In [1]: import numpy as np

In [2]: np.set_printoptions(precision=2, suppress=True, linewidth=140, legacy="1.25")

In [3]: feats = np.loadtxt("a.csv", delimiter=",")

In [4]: feats
Out[4]: 
array([[14.,  0.,  0., 13., 20.],
       [13.,  0.,  0.,  2., 23.],
       [11.,  0.,  0.,  0., 29.],
       [ 0.,  3.,  6.,  0.,  3.],
       [ 8.,  0.,  0.,  7., 15.],
       [18.,  0.,  0.,  0., 31.],
       [ 0.,  0.,  0.,  0.,  5.],
       [ 0.,  0.,  0.,  0.,  8.],
       [ 0.,  8.,  4.,  4.,  0.],
       [ 0.,  8., 13.,  0.,  0.],
       [ 0.,  0.,  0.,  6.,  2.],
       [12.,  0.,  0.,  0., 26.],
       [ 0.,  4.,  2.,  0.,  0.],
       [ 0.,  4., 11.,  0.,  6.],
       [29.,  0.,  0.,  0., 44.],
       [29.,  0.,  0.,  0., 44.],
       [18.,  0.,  0.,  0., 31.],
       [19.,  0.,  0.,  8., 28.],
       [ 0.,  0.,  4.,  0., 19.],
       [ 0.,  6.,  3.,  0.,  0.],
       [ 0.,  1.,  5.,  0., 11.],
       [ 6.,  0.,  0.,  0., 21.],
       [ 1.,  0.,  0.,  0., 13.],
       [ 0.,  1.,  5.,  0., 11.],
       [ 0.,  1.,  5.,  0., 11.],
       [ 0.,  0.,  0., 11.,  0.],
       [ 0.,  0.,  0.,  0.,  5.],
       [ 0.,  0.,  0.,  0.,  5.],
       [ 0., 10., 14.,  0.,  0.],
       [13.,  0.,  0.,  2., 23.],
       [ 0.,  1.,  5.,  0., 11.],
       [ 0., 10., 14.,  0.,  0.],
       [ 0.,  4., 11.,  0.,  6.],
       [ 0., 10., 14.,  0.,  0.],
       [ 0., 11., 10.,  0.,  0.],
       [12.,  0.,  0.,  0., 26.],
       [ 0.,  0.,  0., 22.,  0.]])

In [5]: # row 15 repeats row 14

In [6]: rng = np.random.default_rng(1720)

In [7]: z = rng.permutation(5)

In [8]: M2 = feats[:, z] * rng.choice([-1, 1], 5)

In [9]: M2
Out[9]: 
array([[ -0.,  -0., -14.,  13.,  20.],
       [ -0.,  -0., -13.,   2.,  23.],
       [ -0.,  -0., -11.,   0.,  29.],
       [ -6.,  -3.,  -0.,   0.,   3.],
       [ -0.,  -0.,  -8.,   7.,  15.],
       [ -0.,  -0., -18.,   0.,  31.],
       [ -0.,  -0.,  -0.,   0.,   5.],
       [ -0.,  -0.,  -0.,   0.,   8.],
       [ -4.,  -8.,  -0.,   4.,   0.],
       [-13.,  -8.,  -0.,   0.,   0.],
       [ -0.,  -0.,  -0.,   6.,   2.],
       [ -0.,  -0., -12.,   0.,  26.],
       [ -2.,  -4.,  -0.,   0.,   0.],
       [-11.,  -4.,  -0.,   0.,   6.],
       [ -0.,  -0., -29.,   0.,  44.],
       [ -0.,  -0., -29.,   0.,  44.],
       [ -0.,  -0., -18.,   0.,  31.],
       [ -0.,  -0., -19.,   8.,  28.],
       [ -4.,  -0.,  -0.,   0.,  19.],
       [ -3.,  -6.,  -0.,   0.,   0.],
       [ -5.,  -1.,  -0.,   0.,  11.],
       [ -0.,  -0.,  -6.,   0.,  21.],
       [ -0.,  -0.,  -1.,   0.,  13.],
       [ -5.,  -1.,  -0.,   0.,  11.],
       [ -5.,  -1.,  -0.,   0.,  11.],
       [ -0.,  -0.,  -0.,  11.,   0.],
       [ -0.,  -0.,  -0.,   0.,   5.],
       [ -0.,  -0.,  -0.,   0.,   5.],
       [-14., -10.,  -0.,   0.,   0.],
       [ -0.,  -0., -13.,   2.,  23.],
       [ -5.,  -1.,  -0.,   0.,  11.],
       [-14., -10.,  -0.,   0.,   0.],
       [-11.,  -4.,  -0.,   0.,   6.],
       [-14., -10.,  -0.,   0.,   0.],
       [-10., -11.,  -0.,   0.,   0.],
       [ -0.,  -0., -12.,   0.,  26.],
       [ -0.,  -0.,  -0.,  22.,   0.]])

In [10]: left, _, vt = np.linalg.svd(feats.T @ M2)

In [11]: np.round(np.linalg.lstsq(feats, M2)[0], 2) + 0
Out[11]: 
array([[ 0.,  0., -1.,  0.,  0.],
       [ 0., -1.,  0.,  0.,  0.],
       [-1.,  0.,  0.,  0.,  0.],
       [ 0.,  0.,  0.,  1.,  0.],
       [ 0.,  0.,  0.,  0.,  1.]])

In [12]: np.round(left @ vt, 2) + 0
Out[12]: 
array([[ 0.,  0., -1.,  0.,  0.],
       [ 0., -1.,  0.,  0.,  0.],
       [-1.,  0.,  0.,  0.,  0.],
       [ 0.,  0.,  0.,  1.,  0.],
       [ 0.,  0.,  0.,  0.,  1.]])
